In [1]: import numpy as np

In [2]: np.set_printoptions(suppress=True, linewidth=100)

In [3]: arr = np.loadtxt("case12.csv", delimiter=",")

In [4]: arr
Out[4]: 
array([[-0.9 ,  1.5 ,  0.3 ,  0.  ,  5.99,  0.6 ],
       [ 1.1 ,  0.8 , -2.6 , -0.1 ,  3.11,  1.3 ],
       [ 0.5 , -0.5 ,  1.4 , -1.8 , -1.96, -0.4 ],
       [-0.5 , -0.2 , -0.9 ,  0.6 , -0.8 ,  0.7 ],
       [-1.  ,  0.3 , -0.3 ,  0.2 ,  1.11,  1.6 ],
       [-1.2 , -1.2 ,  0.4 , -1.1 , -4.79,  0.2 ],
       [-1.7 ,  1.8 , -0.7 ,  0.1 ,  7.24,  1.3 ],
       [-0.4 ,  1.4 ,  0.2 ,  0.4 ,  5.61,  1.1 ],
       [-0.3 , -1.3 , -0.2 ,  0.3 , -5.18, -0.2 ],
       [-0.9 , -1.4 , -0.3 ,  0.1 , -5.65, -0.1 ],
       [ 0.4 ,  1.8 ,  0.2 ,  0.1 ,  7.23,  1.3 ],
       [ 2.3 , -1.4 ,  1.2 , -0.6 , -5.62, -0.5 ],
       [ 0.8 ,  0.5 , -0.3 ,  0.5 ,  2.  , -0.1 ],
       [ 1.8 ,  0.1 , -0.2 , -0.2 ,  0.38,  0.4 ],
       [ 1.4 ,  1.2 ,  0.  , -1.  ,  4.71,  1.6 ],
       [ 1.5 , -0.3 ,  0.1 , -0.9 , -1.21,  1.4 ],
       [ 0.8 ,  2.4 ,  0.1 , -1.3 ,  9.55,  1.4 ],
       [ 0.4 , -1.3 ,  0.1 ,  2.  , -5.19, -0.4 ],
       [-1.1 ,  0.2 ,  1.6 ,  1.3 ,  0.79, -0.5 ],
       [ 0.5 , -0.2 , -1.5 , -0.5 , -0.78,  0.4 ],
       [-1.  , -0.2 ,  0.3 ,  0.1 , -0.79, -0.4 ],
       [ 0.  , -2.1 ,  0.5 , -0.9 , -8.41,  0.2 ],
       [-0.5 , -0.1 ,  1.5 , -1.3 , -0.36,  0.2 ],
       [ 0.  ,  1.4 , -2.6 ,  0.8 ,  5.66, -1.2 ],
       [ 1.9 , -0.9 ,  1.1 ,  0.8 , -3.65, -1.4 ],
       [ 1.1 ,  1.  ,  2.3 ,  0.1 ,  3.99,  0.1 ],
       [-0.9 , -0.7 ,  1.2 ,  1.5 , -2.85, -0.3 ],
       [ 1.8 , -0.5 , -0.1 ,  1.7 , -2.05,  0.4 ],
       [ 0.2 , -0.7 , -0.9 ,  0.1 , -2.79, -0.3 ],
       [ 0.5 ,  0.8 ,  0.6 , -0.3 ,  3.27,  1.  ],
       [-1.4 , -0.5 , -0.7 , -0.5 , -2.01, -1.1 ],
       [-1.1 ,  0.9 ,  0.9 ,  2.2 ,  3.64,  0.5 ],
       [-0.4 ,  0.3 ,  0.9 ,  1.6 ,  1.11,  0.3 ],
       [-0.3 , -0.7 , -2.6 , -1.2 , -2.83, -0.4 ]])

In [5]: x = np.array([-1, -2, -2, 2, 2, 0])

In [6]: y = arr @ x

In [7]: np.round(np.linalg.solve(arr.T @ arr, arr.T @ y), 2) + 0
Out[7]: array([-1., -2., -2.,  2.,  2.,  0.])

In [8]: rng = np.random.default_rng(892)

In [9]: y = y + 0.05 * rng.normal(size=34)

In [10]: print(y.round(2))
[  9.31   8.58  -9.91   2.35   3.64  -9.06  14.18   9.26  -6.51  -6.76  10.21 -14.37   3.81  -1.21
   3.61  -5.32  10.69  -4.33   1.68   0.31  -0.52 -15.49  -5.65  15.37  -7.99   0.47  -2.75  -1.29
  -2.32   2.62  -1.29   9.19   3.46  -1.19]

In [11]: beta, *_ = np.linalg.lstsq(arr, y)

In [12]: print(np.round(arr.T @ (y - arr @ beta), 2) + 0)
[0. 0. 0. 0. 0. 0.]

In [13]: [round(float(np.linalg.norm(np.linalg.solve(arr.T @ arr + lam * np.eye(6), arr.T @ y))), 2) for lam in (0, 1, 10, 100)]
Out[13]: [3.69, 3.28, 2.8, 1.57]

In [14]: beta.round()
Out[14]: array([-1., -1., -2.,  2.,  2., -0.])

In [15]: idx = arr[:, 2] > np.median(arr[:, 2])

In [16]: u = arr[idx].mean(axis=0) - arr[~idx].mean(axis=0)

In [17]: print(np.argsort(-np.abs(u).round(6), kind="stable"))
[2 0 5 4 3 1]

In [18]: np.round((((arr - arr.mean(axis=0)) @ u > 0) == idx).mean(), 2)
Out[18]: np.float64(0.85)

In [19]: M2 = np.c_[arr[:, :4] @ np.array([[0, 2, -1, 1], [-1, -3, 3, -1], [3, 1, -3, -1], [1, -1, -3, 3]]), np.array([0, 2, 0, -1, -1, 0, -1, 1, 0, 1, 1, 1, -2, 1, 2, 1, 0, 1, 1, -2, -2, -1, -1, 2, 1, 0, -2, 0, -2, 2, -1, -2, 2, -1])]

In [20]: M2.round(2) + 0
Out[20]: 
array([[ -0.6,  -6. ,   4.5,  -2.7,   0. ],
       [ -8.7,  -2.7,   9.4,   2.6,   2. ],
       [  2.9,   5.7,  -0.8,  -5.8,   0. ],
       [ -1.9,  -1.9,   0.8,   2.4,  -1. ],
       [ -1. ,  -3.4,   2.2,  -0.4,  -1. ],
       [  1.3,   2.7,  -0.3,  -3.7,   0. ],
       [ -3.8,  -9.6,   8.9,  -2.5,  -1. ],
       [ -0.4,  -5.2,   2.8,  -0.8,   1. ],
       [  1. ,   2.8,  -3.9,   2.1,   0. ],
       [  0.6,   2. ,  -2.7,   1.1,   1. ],
       [ -1.1,  -4.5,   4.1,  -1.3,   1. ],
       [  4.4,  10.6,  -8.3,   0.7,   1. ],
       [ -0.9,  -0.7,   0.1,   2.1,  -2. ],
       [ -0.9,   3.3,  -0.3,   1.3,   1. ],
       [ -2.2,   0.2,   5.2,  -2.8,   2. ],
       [ -0.3,   4.9,   0. ,  -1. ,   1. ],
       [ -3.4,  -4.2,  10. ,  -5.6,   0. ],
       [  3.6,   2.8, -10.6,   7.6,   1. ],
       [  5.9,  -2.5,  -7. ,   1. ,   1. ],
       [ -4.8,   0.6,   4.9,   0.7,  -2. ],
       [  1.2,  -1.2,  -0.8,  -0.8,  -2. ],
       [  2.7,   7.7,  -5.1,  -1.1,  -1. ],
       [  3.3,   2.1,  -0.4,  -5.8,  -1. ],
       [ -8.4,  -7.6,   9.6,   3.6,   2. ],
       [  5. ,   6.8, -10.3,   4.1,   1. ],
       [  6. ,   1.4,  -5.3,  -1.9,   0. ],
       [  5.8,   0. ,  -9.3,   3.1,  -2. ],
       [  1.9,   3.3,  -8.1,   7.5,   0. ],
       [ -1.9,   1.5,   0.1,   2.1,  -2. ],
       [  0.7,  -0.5,   1. ,  -1.8,   2. ],
       [ -2.1,  -1.5,   3.5,  -1.7,  -1. ],
       [  4. ,  -6.2,  -5.5,   3.7,  -2. ],
       [  4. ,  -2.4,  -6.2,   3.2,   2. ],
       [ -8.3,   0.1,   9.6,  -0.6,  -1. ]])

In [21]: np.round(np.linalg.norm(M2 - arr @ np.linalg.lstsq(arr, M2)[0], axis=0), 2) + 0
Out[21]: array([0.  , 0.  , 0.  , 0.  , 6.82])

In [22]: np.round(np.linalg.norm(np.linalg.qr(arr)[0].T @ M2, axis=0) ** 2 / ((M2 ** 2).sum(axis=0) + 1e-12), 2)
Out[22]: array([1.  , 1.  , 1.  , 1.  , 0.23])

In [23]: np.linalg.matrix_rank(M2)
Out[23]: np.int64(5)

In [24]: np.round(np.linalg.lstsq(arr, M2[:, 0])[0], 2) + 0
Out[24]: array([ 0., -1.,  3.,  1.,  0.,  0.])

In [25]: K = np.loadtxt("run10.csv", delimiter=",")

In [26]: K
Out[26]: 
array([[-12.21, -16.63,  -6.06,  -6.12,  10.22],
       [ -9.02, -17.61,  -6.75,  -5.88,  10.07],
       [-10.38, -15.76,  -7.08,  -6.25,   9.61],
       [ 35.76,   0.73,  -6.74, -33.15, -16.4 ],
       [ 36.38,  -2.03,  -6.71, -33.42, -14.4 ],
       [ 34.29,  -0.24,  -5.86, -34.53, -13.91],
       [ -9.28, -14.54,  -6.11,  -6.82,  10.9 ],
       [ 35.5 ,  -2.97,  -5.86, -33.91, -14.69],
       [-26.59,  -9.7 ,  12.09,  -5.03, -11.52],
       [ -9.15, -15.81,  -6.94,  -6.35,   9.84],
       [-24.98, -13.  ,  11.83,  -6.47, -10.67],
       [ 35.32,   0.06,  -5.12, -35.54, -14.7 ],
       [ 36.52,  -0.53,  -5.65, -35.03, -13.58],
       [ -8.83, -15.77,  -6.58,  -5.89,  10.36],
       [-25.65, -11.97,  10.32,  -7.23, -10.7 ],
       [-11.55, -18.23,  -6.28,  -4.16,  11.73],
       [-25.55, -11.28,  11.82,  -7.  , -10.57],
       [ 36.13,  -0.33,  -5.65, -33.92, -14.02],
       [-10.81, -16.26,  -3.7 ,  -5.47,  10.1 ],
       [-26.18, -12.38,  11.27,  -6.07,  -8.78],
       [-10.2 , -15.52,  -5.88,  -5.91,  10.83],
       [ 35.3 ,   0.59,  -5.48, -34.03, -15.61],
       [-26.89, -11.28,  11.63,  -7.66,  -9.97],
       [ 38.31,   1.09,  -5.35, -31.25, -12.27],
       [ 34.33,   0.53,  -5.72, -33.94, -13.62],
       [-10.59, -16.68,  -6.66,  -5.05,   9.23],
       [ 37.06,   0.  ,  -5.99, -34.77, -13.26],
       [ 35.12,  -1.45,  -6.  , -35.6 , -13.09],
       [ -9.59, -17.05,  -5.73,  -8.07,  10.95],
       [-26.42, -10.6 ,  11.78,  -7.32,  -9.32],
       [-25.69, -12.19,  14.86,  -5.31, -10.74],
       [-25.82, -12.53,  13.39,  -6.94,  -9.05],
       [ 35.21,  -0.22,  -6.95, -35.57, -15.78],
       [ 36.86,  -1.09,  -4.85, -33.08, -11.7 ],
       [-26.27, -12.14,  11.5 ,  -5.08,  -9.57],
       [ 35.62,  -1.85,  -7.01, -34.35, -13.6 ],
       [-11.47, -14.8 ,  -8.38,  -8.38,  10.26],
       [-25.97, -11.47,  13.97,  -7.21, -10.76],
       [ 35.9 ,  -0.05,  -5.42, -33.78, -16.13]])

In [27]: M2 = np.c_[K[:, :1] @ np.array([[2]]), np.array([1, 2, 0, 0, 0, 1, 1, 1, 2, 0, 1, 1, 1, 2, 0, 0, 2, 2, 1, 1, 1, 1, 0, 1, 0, 1, 2, 0, 1, 2, 0, 1, 0, 0, 1, 2, 2, 1, 1])]

In [28]: M2
Out[28]: 
array([[-24.42,   1.  ],
       [-18.04,   2.  ],
       [-20.76,   0.  ],
       [ 71.52,   0.  ],
       [ 72.76,   0.  ],
       [ 68.58,   1.  ],
       [-18.56,   1.  ],
       [ 71.  ,   1.  ],
       [-53.18,   2.  ],
       [-18.3 ,   0.  ],
       [-49.96,   1.  ],
       [ 70.64,   1.  ],
       [ 73.04,   1.  ],
       [-17.66,   2.  ],
       [-51.3 ,   0.  ],
       [-23.1 ,   0.  ],
       [-51.1 ,   2.  ],
       [ 72.26,   2.  ],
       [-21.62,   1.  ],
       [-52.36,   1.  ],
       [-20.4 ,   1.  ],
       [ 70.6 ,   1.  ],
       [-53.78,   0.  ],
       [ 76.62,   1.  ],
       [ 68.66,   0.  ],
       [-21.18,   1.  ],
       [ 74.12,   2.  ],
       [ 70.24,   0.  ],
       [-19.18,   1.  ],
       [-52.84,   2.  ],
       [-51.38,   0.  ],
       [-51.64,   1.  ],
       [ 70.42,   0.  ],
       [ 73.72,   0.  ],
       [-52.54,   1.  ],
       [ 71.24,   2.  ],
       [-22.94,   2.  ],
       [-51.94,   1.  ],
       [ 71.8 ,   1.  ]])

In [29]: print(np.linalg.matrix_rank(M2))
2

In [30]: print(np.linalg.matrix_rank(np.c_[K, M2]))
6

In [31]: np.round(np.linalg.norm(M2 - K @ np.linalg.lstsq(K, M2)[0], axis=0), 2) + 0
Out[31]: array([0.  , 4.51])

In [32]: X = np.array([[2, 5, 1, 4, 5, 3, 3, 1, 4, 3],
    ...:     [2, 0, 5, 5, 2, 4, 2, 3, 5, 1],
    ...:     [2, 4, 4, 3, 3, 1, 2, 2, 2, 1]])

In [33]: X[-1] = X[0] + 4 * X[1]

In [34]: X
Out[34]: 
array([[ 2,  5,  1,  4,  5,  3,  3,  1,  4,  3],
       [ 2,  0,  5,  5,  2,  4,  2,  3,  5,  1],
       [10,  5, 21, 24, 13, 19, 11, 13, 24,  7]])

In [35]: # row 2 dominates

In [36]: np.linalg.matrix_rank(X, rtol=0.1)
Out[36]: np.int64(2)

In [37]: [round(float(x), 2) for x in np.linalg.svd(X, compute_uv=False)[:3]]
Out[37]: [52.68, 6.29, 0.0]

In [38]: W1 = np.array([[1, 0, 1, -2, -2],
    ...:     [2, -2, 0, 2, -2],
    ...:     [2, 2, -2, 1, -2],
    ...:     [-1, 1, -1, 2, -1],
    ...:     [-2, 1, -1, -1, 2],
    ...:     [1, -1, 2, -2, -2],
    ...:     [1, 2, 1, -1, 0],
    ...:     [-2, -2, -1, -1, 2],
    ...:     [-1, 1, -2, -2, -1],
    ...:     [-1, -2, -2, 0, 0]])

In [39]: beta = np.array([-1, 3, -3, 3, 3])

In [40]: H = np.maximum(X @ W1 + beta, 0)

In [41]: (H > 0).mean(axis=0)
Out[41]: array([0., 1., 0., 0., 0.])

In [42]: C = np.array([[7, 4], [-6, 0], [9, -1], [-9, 5], [1, 2]])

In [43]: H @ C
Out[43]: 
array([[ -18,    0],
       [-102,    0],
       [-354,    0]])

In [44]: W1 @ C
Out[44]: 
array([[ 32, -11],
       [  6,  14],
       [-27,  11],
       [-41,   5],
       [-18,  -8],
       [ 47, -12],
       [ 13,  -2],
       [  0,  -8],
       [-14, -14],
       [-13,  -2]])

In [45]: (H @ C).round(6).argmax(axis=1)
Out[45]: array([1, 1, 1])

In [46]: U, s, VT = np.linalg.svd(X)

In [47]: evecs = VT[:(s > 1e-8).sum()]

In [48]: x = X[0] + -3 * X[1] + rng.integers(2) * np.eye(10)[2]

In [49]: x
Out[49]: array([ -4.,   5., -14., -11.,  -1.,  -9.,  -3.,  -8., -11.,   0.])

In [50]: np.round(np.diag(evecs.T @ evecs), 2)
Out[50]: array([0.04, 0.46, 0.35, 0.22, 0.27, 0.14, 0.08, 0.11, 0.22, 0.1 ])

In [51]: u = np.array([5, 2])

In [52]: print(np.array([np.convolve(row, u, "same") for row in X]))
[[ 10  29  15  22  33  25  21  11  22  23]
 [ 10   4  25  35  20  24  18  19  31  15]
 [ 50  45 115 162 113 121  93  87 146  83]]

In [53]: print(np.convolve(X[0], u))
[10 29 15 22 33 25 21 11 22 23  6]

In [54]: W0 = np.loadtxt("w.csv", delimiter=",")

In [55]: W0
Out[55]: 
array([[ 2.,  0.,  0.,  0.,  0.],
       [ 4., -3.,  0.,  0.,  0.],
       [ 5.,  5.,  3.,  0.,  0.],
       [ 3.,  0., -4., -3.,  0.],
       [-4.,  1., -4.,  0., -5.]])

In [56]: O = W0.astype(float).copy()

In [57]: for j in range(5):
    ...:     O[:, j] -= O[:, :j] @ (O[:, :j].T @ O[:, j])
    ...:     O[:, j] /= np.linalg.norm(O[:, j])
    ...: 

In [58]: O.round(2) + 0
Out[58]: 
array([[ 0.24, -0.04, -0.08,  0.34,  0.9 ],
       [ 0.48, -0.6 , -0.03,  0.53, -0.36],
       [ 0.6 ,  0.75,  0.09,  0.2 , -0.19],
       [ 0.36, -0.07, -0.81, -0.45,  0.  ],
       [-0.48,  0.26, -0.57,  0.6 , -0.14]])

In [59]: np.round(O.T @ W0, 2) + 0
Out[59]: 
array([[ 8.37,  1.08,  2.27, -1.08,  2.39],
       [ 0.  ,  5.82,  1.47,  0.2 , -1.3 ],
       [ 0.  ,  0.  ,  5.8 ,  2.44,  2.84],
       [ 0.  ,  0.  ,  0.  ,  1.36, -3.01],
       [ 0.  ,  0.  ,  0.  ,  0.  ,  0.7 ]])

In [60]: print(np.round(np.sort(np.abs(np.linalg.eigvals(W0))), 2))
[2. 3. 3. 3. 5.]

In [61]: np.trace(W0)
Out[61]: np.float64(-6.0)

In [62]: print((W0 - W0.T) / 2)
[[ 0.  -2.  -2.5 -1.5  2. ]
 [ 2.   0.  -2.5  0.  -0.5]
 [ 2.5  2.5  0.   2.   2. ]
 [ 1.5  0.  -2.   0.   0. ]
 [-2.   0.5 -2.   0.   0. ]]

In [63]: print(np.round(np.linalg.matrix_power(W0, 3), 2))
[[   8.    0.    0.    0.    0.]
 [  28.  -27.    0.    0.    0.]
 [ 135.   45.   27.    0.    0.]
 [ -99.   60.  -36.  -27.    0.]
 [-180.  149.  -76.    0. -125.]]

In [64]: print((W0 + W0.T) / 2)
[[ 2.   2.   2.5  1.5 -2. ]
 [ 2.  -3.   2.5  0.   0.5]
 [ 2.5  2.5  3.  -2.  -2. ]
 [ 1.5  0.  -2.  -3.   0. ]
 [-2.   0.5 -2.   0.  -5. ]]

In [65]: W0 @ W0
Out[65]: 
array([[  4.,   0.,   0.,   0.,   0.],
       [ -4.,   9.,   0.,   0.,   0.],
       [ 45.,   0.,   9.,   0.,   0.],
       [-23., -20.,   0.,   9.,   0.],
       [ -4., -28.,   8.,   0.,  25.]])

In [66]: np.allclose(W0 @ W0.T, W0.T @ W0)
Out[66]: False

In [67]: U, s, VT = np.linalg.svd(W0)

In [68]: np.argmax(s[:-1] / (s[1:] + 1e-6)) + 1
Out[68]: np.int64(4)

In [69]: M2 = U[:, :4] @ np.diag(s[:4]) @ VT[:4]

In [70]: M2.round(2) + 0
Out[70]: 
array([[ 1.97, -0.04,  0.11, -0.18, -0.08],
       [ 4.01, -2.99, -0.03,  0.05,  0.02],
       [ 5.  ,  5.01,  2.98,  0.03,  0.01],
       [ 3.  ,  0.  , -4.01, -2.99,  0.01],
       [-4.  ,  1.  , -4.  ,  0.  , -5.  ]])

In [71]: np.linalg.matrix_rank(M2)
Out[71]: np.int64(4)

In [72]: A = np.loadtxt("mat.csv", delimiter=",")

In [73]: A
Out[73]: 
array([[ 7.24, -6.01, -2.14,  4.63, -3.62,  0.85,  5.4 ,  0.87],
       [-3.26,  1.92,  7.88, -4.37, -1.71,  9.04,  1.57,  0.48],
       [-4.01, -1.78,  9.3 ,  1.29,  4.38,  4.27,  5.73,  1.61],
       [-0.78,  4.74,  6.04, -5.06,  0.12,  6.63,  1.46, -0.51],
       [-1.05,  3.72,  6.9 , -5.57, -0.35,  5.91,  1.91, -0.07],
       [-0.47,  3.05,  5.41, -5.3 , -1.66,  5.33,  1.92, -0.3 ],
       [-2.87, -1.14,  8.32, -0.99,  3.84,  3.21,  7.12,  2.26],
       [-0.37,  3.95,  4.86, -4.36, -1.19,  7.97, -0.49,  1.29],
       [-2.3 , -2.95, 10.99, -2.34,  3.49,  4.38,  4.86,  2.68],
       [-0.73,  3.28,  6.65, -5.04, -0.67,  5.44,  2.53,  1.6 ],
       [-3.81, -0.16,  8.62, -0.1 ,  5.94,  7.07,  7.05,  2.1 ],
       [-3.15, -1.81, 10.  , -0.74,  2.89,  4.64,  6.1 ,  2.44],
       [ 7.81, -5.77, -2.93,  4.47, -4.57,  1.11,  5.42,  0.14],
       [-3.38, -0.99, 10.4 ,  0.08,  3.65,  3.5 ,  5.21,  1.74],
       [ 7.89, -7.71, -3.85,  3.55, -5.25, -0.95,  6.97,  0.91],
       [-4.42, -1.44,  9.89,  0.61,  5.07,  4.13,  6.82,  2.03],
       [-2.43,  4.71,  7.02, -5.3 , -3.63,  7.67,  1.27,  0.35],
       [-1.93,  3.83,  4.82, -3.75,  1.8 ,  7.12,  1.37, -0.22],
       [ 7.87, -8.16, -1.91,  5.18, -4.55,  0.09,  5.11, -0.37],
       [-1.65,  3.27,  6.75, -3.47, -1.7 ,  5.52,  1.7 , -0.8 ],
       [ 8.38, -5.11, -2.9 ,  5.23, -3.96,  0.02,  6.34, -0.28],
       [-0.85,  2.48,  7.01, -4.3 , -2.58,  7.19,  0.43,  0.36],
       [-4.74, -1.36,  7.64, -0.46,  4.39,  5.29,  7.82,  2.28],
       [-2.76, -2.02,  9.47,  0.17,  4.67,  4.21,  5.84,  3.1 ],
       [-2.49,  3.31,  5.91, -5.81, -0.79,  7.09,  1.32,  0.89],
       [-2.2 , -1.97,  9.24, -0.02,  4.07,  5.63,  6.26,  2.7 ],
       [-2.83, -1.59, 10.31,  0.26,  5.31,  5.41,  6.93,  1.3 ],
       [ 7.7 , -8.18, -0.65,  3.83, -4.96,  0.61,  4.64,  2.18],
       [-4.79, -0.75,  9.44,  0.84,  6.38,  6.12,  6.96,  3.43],
       [ 7.46, -8.11, -3.23,  6.14, -3.46,  0.33,  3.7 , -0.47]])

In [74]: P = A @ np.linalg.solve(A.T @ A, A.T)

In [75]: np.allclose(P @ P, P)
Out[75]: True

In [76]: np.round(P @ A[:, 0], 2)
Out[76]: 
array([ 7.24, -3.26, -4.01, -0.78, -1.05, -0.47, -2.87, -0.37, -2.3 , -0.73, -3.81, -3.15,  7.81,
       -3.38,  7.89, -4.42, -2.43, -1.93,  7.87, -1.65,  8.38, -0.85, -4.74, -2.76, -2.49, -2.2 ,
       -2.83,  7.7 , -4.79,  7.46])

In [77]: round(float(np.trace(P)), 2)
Out[77]: 8.0

In [78]: np.round(np.diag(P), 2)
Out[78]: 
array([0.17, 0.41, 0.18, 0.25, 0.2 , 0.2 , 0.2 , 0.4 , 0.46, 0.26, 0.26, 0.12, 0.18, 0.24, 0.43,
       0.14, 0.4 , 0.28, 0.26, 0.26, 0.38, 0.19, 0.39, 0.16, 0.2 , 0.12, 0.23, 0.37, 0.3 , 0.35])
